$ python3 -q
>>> import numpy as np
>>> np.set_printoptions(precision=2, suppress=True, linewidth=140, floatmode="fixed")
>>> rd = lambda a: np.round(a, 2) + 0
>>> arr = np.load("arr.npy")
>>> rd(arr)
array([[0.25, 0.25, 0.25, 0.00, 0.00, 0.25, 0.00, 0.00, 0.00, 0.00, 0.00],
       [0.00, 0.25, 0.00, 0.00, 0.25, 0.00, 0.25, 0.25, 0.00, 0.00, 0.00],
       [0.25, 0.00, 0.25, 0.00, 0.00, 0.00, 0.00, 0.00, 0.00, 0.25, 0.25],
       [0.00, 0.00, 0.00, 0.33, 0.33, 0.33, 0.00, 0.00, 0.00, 0.00, 0.00],
       [0.00, 0.00, 0.00, 0.00, 0.50, 0.50, 0.00, 0.00, 0.00, 0.00, 0.00],
       [0.00, 0.17, 0.17, 0.00, 0.00, 0.33, 0.17, 0.00, 0.17, 0.00, 0.00],
       [0.00, 0.00, 0.12, 0.12, 0.12, 0.12, 0.25, 0.12, 0.00, 0.00, 0.12],
       [0.00, 0.17, 0.17, 0.17, 0.00, 0.00, 0.00, 0.33, 0.00, 0.17, 0.00],
       [0.00, 0.00, 0.20, 0.00, 0.00, 0.20, 0.00, 0.20, 0.40, 0.00, 0.00],
       [0.00, 0.17, 0.17, 0.17, 0.00, 0.00, 0.00, 0.17, 0.00, 0.17, 0.17],
       [0.25, 0.00, 0.00, 0.00, 0.00, 0.00, 0.25, 0.00, 0.25, 0.00, 0.25]])
>>> # rows sum to 1
>>> f = np.array([-1, -3])
>>> rd(np.array([np.convolve(row, f, "same") for row in arr]))
array([[-0.25, -1.00, -1.00, -0.75,  0.00, -0.25, -0.75,  0.00,  0.00,  0.00,  0.00],
       [ 0.00, -0.25, -0.75,  0.00, -0.25, -0.75, -0.25, -1.00, -0.75,  0.00,  0.00],
       [-0.25, -0.75, -0.25, -0.75,  0.00,  0.00,  0.00,  0.00,  0.00, -0.25, -1.00],
       [ 0.00,  0.00,  0.00, -0.33, -1.33, -1.33, -1.00,  0.00,  0.00,  0.00,  0.00],
       [ 0.00,  0.00,  0.00,  0.00, -0.50, -2.00, -1.50,  0.00,  0.00,  0.00,  0.00],
       [ 0.00, -0.17, -0.67, -0.50,  0.00, -0.33, -1.17, -0.50, -0.17, -0.50,  0.00],
       [ 0.00,  0.00, -0.12, -0.50, -0.50, -0.50, -0.62, -0.88, -0.38,  0.00, -0.12],
       [ 0.00, -0.17, -0.67, -0.67, -0.50,  0.00,  0.00, -0.33, -1.00, -0.17, -0.50],
       [ 0.00,  0.00, -0.20, -0.60,  0.00, -0.20, -0.60, -0.20, -1.00, -1.20,  0.00],
       [ 0.00, -0.17, -0.67, -0.67, -0.50,  0.00,  0.00, -0.17, -0.50, -0.17, -0.67],
       [-0.25, -0.75,  0.00,  0.00,  0.00,  0.00, -0.25, -0.75, -0.25, -0.75, -0.25]])
>>> rd(np.convolve(arr[3], f))
array([ 0.00,  0.00,  0.00, -0.33, -1.33, -1.33, -1.00,  0.00,  0.00,  0.00,  0.00,  0.00])
>>> np.cross(arr[3, :3], arr[2, :3])
array([0.00, 0.00, 0.00])
>>> rng = np.random.default_rng(92)
>>> idx = rng.permutation(11)
>>> idx
array([ 6,  7,  4,  1,  2,  8, 10,  0,  3,  5,  9])
>>> B = arr[idx][:, idx]
>>> rd(np.diag(B))
array([0.25, 0.33, 0.50, 0.25, 0.25, 0.40, 0.25, 0.25, 0.33, 0.33, 0.17])
>>> rd(B)
array([[0.25, 0.12, 0.12, 0.00, 0.12, 0.00, 0.12, 0.00, 0.12, 0.12, 0.00],
       [0.00, 0.33, 0.00, 0.17, 0.17, 0.00, 0.00, 0.00, 0.17, 0.00, 0.17],
       [0.00, 0.00, 0.50, 0.00, 0.00, 0.00, 0.00, 0.00, 0.00, 0.50, 0.00],
       [0.25, 0.25, 0.25, 0.25, 0.00, 0.00, 0.00, 0.00, 0.00, 0.00, 0.00],
       [0.00, 0.00, 0.00, 0.00, 0.25, 0.00, 0.25, 0.25, 0.00, 0.00, 0.25],
       [0.00, 0.20, 0.00, 0.00, 0.20, 0.40, 0.00, 0.00, 0.00, 0.20, 0.00],
       [0.25, 0.00, 0.00, 0.00, 0.00, 0.25, 0.25, 0.25, 0.00, 0.00, 0.00],
       [0.00, 0.00, 0.00, 0.25, 0.25, 0.00, 0.00, 0.25, 0.00, 0.25, 0.00],
       [0.00, 0.00, 0.33, 0.00, 0.00, 0.00, 0.00, 0.00, 0.33, 0.33, 0.00],
       [0.17, 0.00, 0.00, 0.17, 0.17, 0.17, 0.00, 0.00, 0.00, 0.33, 0.00],
       [0.00, 0.17, 0.00, 0.17, 0.17, 0.00, 0.17, 0.00, 0.17, 0.00, 0.17]])
>>> M = np.load("layer10.npy")
>>> rd(M)
array([[0.08, 0.08, 0.01, 0.06, 0.10, 0.01, 0.08, 0.10, 0.12, 0.12, 0.01, 0.06, 0.06],
       [0.08, 0.08, 0.01, 0.06, 0.10, 0.01, 0.08, 0.10, 0.12, 0.12, 0.01, 0.06, 0.06],
       [0.01, 0.01, 0.00, 0.01, 0.01, 0.00, 0.01, 0.01, 0.02, 0.02, 0.00, 0.01, 0.01],
       [0.06, 0.06, 0.01, 0.04, 0.07, 0.01, 0.06, 0.07, 0.09, 0.09, 0.01, 0.04, 0.04],
       [0.10, 0.10, 0.01, 0.07, 0.13, 0.01, 0.10, 0.13, 0.16, 0.16, 0.01, 0.07, 0.07],
       [0.01, 0.01, 0.00, 0.01, 0.01, 0.00, 0.01, 0.01, 0.02, 0.02, 0.00, 0.01, 0.01],
       [0.08, 0.08, 0.01, 0.06, 0.10, 0.01, 0.08, 0.10, 0.12, 0.12, 0.01, 0.06, 0.06],
       [0.10, 0.10, 0.01, 0.07, 0.13, 0.01, 0.10, 0.13, 0.16, 0.16, 0.01, 0.07, 0.07],
       [0.12, 0.12, 0.02, 0.09, 0.16, 0.02, 0.12, 0.16, 0.19, 0.19, 0.02, 0.09, 0.09],
       [0.12, 0.12, 0.02, 0.09, 0.16, 0.02, 0.12, 0.16, 0.19, 0.19, 0.02, 0.09, 0.09],
       [0.01, 0.01, 0.00, 0.01, 0.01, 0.00, 0.01, 0.01, 0.02, 0.02, 0.00, 0.01, 0.01],
       [0.06, 0.06, 0.01, 0.04, 0.07, 0.01, 0.06, 0.07, 0.09, 0.09, 0.01, 0.04, 0.04],
       [0.06, 0.06, 0.01, 0.04, 0.07, 0.01, 0.06, 0.07, 0.09, 0.09, 0.01, 0.04, 0.04]])
>>> th = np.radians(120)
>>> R = np.eye(13)
>>> R[3, 3] = R[11, 11] = np.cos(th)
>>> R[3, 11], R[11, 3] = -np.sin(th), np.sin(th)
>>> B = M @ R.T
>>> rd(np.linalg.svd(M, compute_uv=False)), rd(np.linalg.svd(B, compute_uv=False))
(array([1.00, 0.00, 0.00, 0.00, 0.00, 0.00, 0.00, 0.00, 0.00, 0.00, 0.00, 0.00, 0.00]), array([1.00, 0.00, 0.00, 0.00, 0.00, 0.00, 0.00, 0.00, 0.00, 0.00, 0.00, 0.00, 0.00]))
>>> np.allclose(np.linalg.norm(M, axis=1), np.linalg.norm(B, axis=1))
True
>>> rd(np.abs(B - M).max(axis=0))
array([0.00, 0.00, 0.00, 0.21, 0.00, 0.00, 0.00, 0.00, 0.00, 0.00, 0.00, 0.06, 0.00])
>>> np.allclose(M @ M.T, B @ B.T)
True
